% python3 -q
>>> import numpy as np
>>> import numpy.linalg as la
>>> np.set_printoptions(suppress=True, linewidth=200)
>>> W0 = np.load("m.npy")
>>> W0
array([[ 0, -3,  3, -1],
       [ 0,  0,  2,  0],
       [ 0,  0,  0, -1],
       [ 0,  0,  0,  0]])
>>> # null space of dimension 1
>>> np.round(W0 @ la.pinv(W0) @ W0, 2) + 0
array([[ 0., -3.,  3., -1.],
       [ 0.,  0.,  2.,  0.],
       [ 0.,  0.,  0., -1.],
       [ 0.,  0.,  0.,  0.]])
>>> np.abs(np.diag(la.qr(W0)[1])) > 1e-9
array([False, False, False, False])
>>> rk = la.matrix_rank(W0)
>>> rk
np.int64(3)
>>> N = la.svd(W0)[2][rk:].T
>>> [int(la.matrix_rank(np.delete(W0, i, axis=0))) for i in range(4)]
[2, 2, 2, 3]
>>> W0 @ N
array([[0.],
       [0.],
       [0.],
       [0.]])
>>> N @ N.T
array([[1., 0., 0., 0.],
       [0., 0., 0., 0.],
       [0., 0., 0., 0.],
       [0., 0., 0., 0.]])
>>> la.matrix_rank(W0.T @ W0), la.matrix_rank(W0 @ W0.T)
(np.int64(3), np.int64(3))
>>> M = np.load("out4.npy")
>>> M
array([[  8.,   2.,  -1.,   2.],
       [ -4.,   6.,   5.,  -2.],
       [  4.,  -6.,  -5.,   2.],
       [ -4., -10.,  -7.,   2.]])
>>> np.allclose(M, M.T)
False
>>> round(float(la.det(M)), 2)
0.0
>>> A2 = np.array([[0, 3, 3, 3]])
>>> K = A2.T @ A2
>>> K
array([[0, 0, 0, 0],
       [0, 9, 9, 9],
       [0, 9, 9, 9],
       [0, 9, 9, 9]])
>>> # column 2 repeats column 1
>>> proj = np.triu(np.array([[0, -3, 1, 2], [0, 1, 2, -2], [2, 3, 1, -2], [-1, -3, 3, 2]]), 1) + np.eye(4)
>>> A2 = proj @ K @ la.inv(proj)
>>> A2
array([[ 0.,  0.,  0.,  0.],
       [ 0.,  9., -9.,  9.],
       [ 0., -9.,  9., -9.],
       [ 0.,  9., -9.,  9.]])
>>> evals, V = la.eigh(K)
>>> np.round(V @ np.diag(evals) @ V.T, 2)
array([[0., 0., 0., 0.],
       [0., 9., 9., 9.],
       [0., 9., 9., 9.],
       [0., 9., 9., 9.]])
>>> np.round(np.abs(V[:, -1]), 2)
array([0.  , 0.58, 0.58, 0.58])
>>> round(evals.sum(), 2), np.trace(K)
(np.float64(27.0), np.int64(27))
>>> u = np.array([1, 4])
>>> np.correlate(K[0], K[2], "full")
array([0, 0, 0, 0, 0, 0, 0])
>>> np.polyval(u, K[0])
array([4, 4, 4, 4])
>>> np.cross(K[0, :3], K[2, :3])
array([0, 0, 0])
>>> u = np.array([0, 2, 0, 0, 2, 1])
>>> A = np.array([np.roll(u, i) for i in range(6)])
>>> A
array([[0, 2, 0, 0, 2, 1],
       [1, 0, 2, 0, 0, 2],
       [2, 1, 0, 2, 0, 0],
       [0, 2, 1, 0, 2, 0],
       [0, 0, 2, 1, 0, 2],
       [2, 0, 0, 2, 1, 0]])
>>> def softmax(z):
...     e = np.exp(z - z.max(axis=-1, keepdims=True))
...     return e / e.sum(axis=-1, keepdims=True)
... 
>>> np.round(softmax(10 * M[0]), 2) + 0
array([1., 0., 0., 0.])
>>> np.round(softmax(M[0] + 2), 2) + 0
array([0.99, 0.  , 0.  , 0.  ])
>>> np.round(softmax(M).sum(axis=1), 2)
array([1., 1., 1., 1.])
>>> S = M @ M.T / np.sqrt(4)
>>> np.round(softmax(S + np.triu(np.full(S.shape, -np.inf), 1)), 2) + 0
array([[1., 0., 0., 0.],
       [0., 1., 0., 0.],
       [0., 0., 1., 0.],
       [0., 0., 0., 1.]])
>>> F = np.load("layer3.npy")
>>> F
array([[ 0.,  0.,  0.,  0.,  0.,  1.],
       [ 0.,  0.,  0.,  0.,  0.,  5.],
       [ 0.,  0.,  0.,  0.,  0.,  8.],
       [ 0.,  0.,  0.,  0.,  0., -7.],
       [ 0.,  0.,  0.,  0.,  0.,  0.],
       [ 1.,  5.,  8., -7.,  0.,  0.]])
>>> # rank 2
>>> np.unique(F.round(6), axis=0).shape
(6, 6)
>>> np.allclose(F[:-1].T @ la.lstsq(F[:-1].T, F[-1])[0], F[-1])
False
>>> la.lstsq(F[:-1].T, F[-1])[2]
np.int32(1)
>>> round(np.trace(la.pinv(F) @ F), 2)
np.float64(2.0)
>>> evals, V = la.eigh(F)
>>> np.round(V.T @ F @ V, 2) + 0
array([[-11.79,   0.  ,   0.  ,   0.  ,   0.  ,   0.  ],
       [  0.  ,   0.  ,   0.  ,   0.  ,   0.  ,   0.  ],
       [  0.  ,   0.  ,   0.  ,   0.  ,   0.  ,   0.  ],
       [  0.  ,   0.  ,   0.  ,   0.  ,   0.  ,   0.  ],
       [  0.  ,   0.  ,   0.  ,   0.  ,   0.  ,   0.  ],
       [  0.  ,   0.  ,   0.  ,   0.  ,   0.  ,  11.79]])
>>> (evals > 1e-8).sum(), (evals < -1e-8).sum()
(np.int64(1), np.int64(1))
>>> np.round(V @ np.diag(evals) @ V.T, 2) + 0
array([[ 0.,  0.,  0.,  0.,  0.,  1.],
       [ 0.,  0.,  0.,  0.,  0.,  5.],
       [ 0.,  0.,  0.,  0.,  0.,  8.],
       [ 0.,  0.,  0.,  0.,  0., -7.],
       [ 0.,  0.,  0.,  0.,  0.,  0.],
       [ 1.,  5.,  8., -7.,  0.,  0.]])
>>> np.round(np.abs(V[:, -1]), 2)
array([0.06, 0.3 , 0.48, 0.42, 0.  , 0.71])
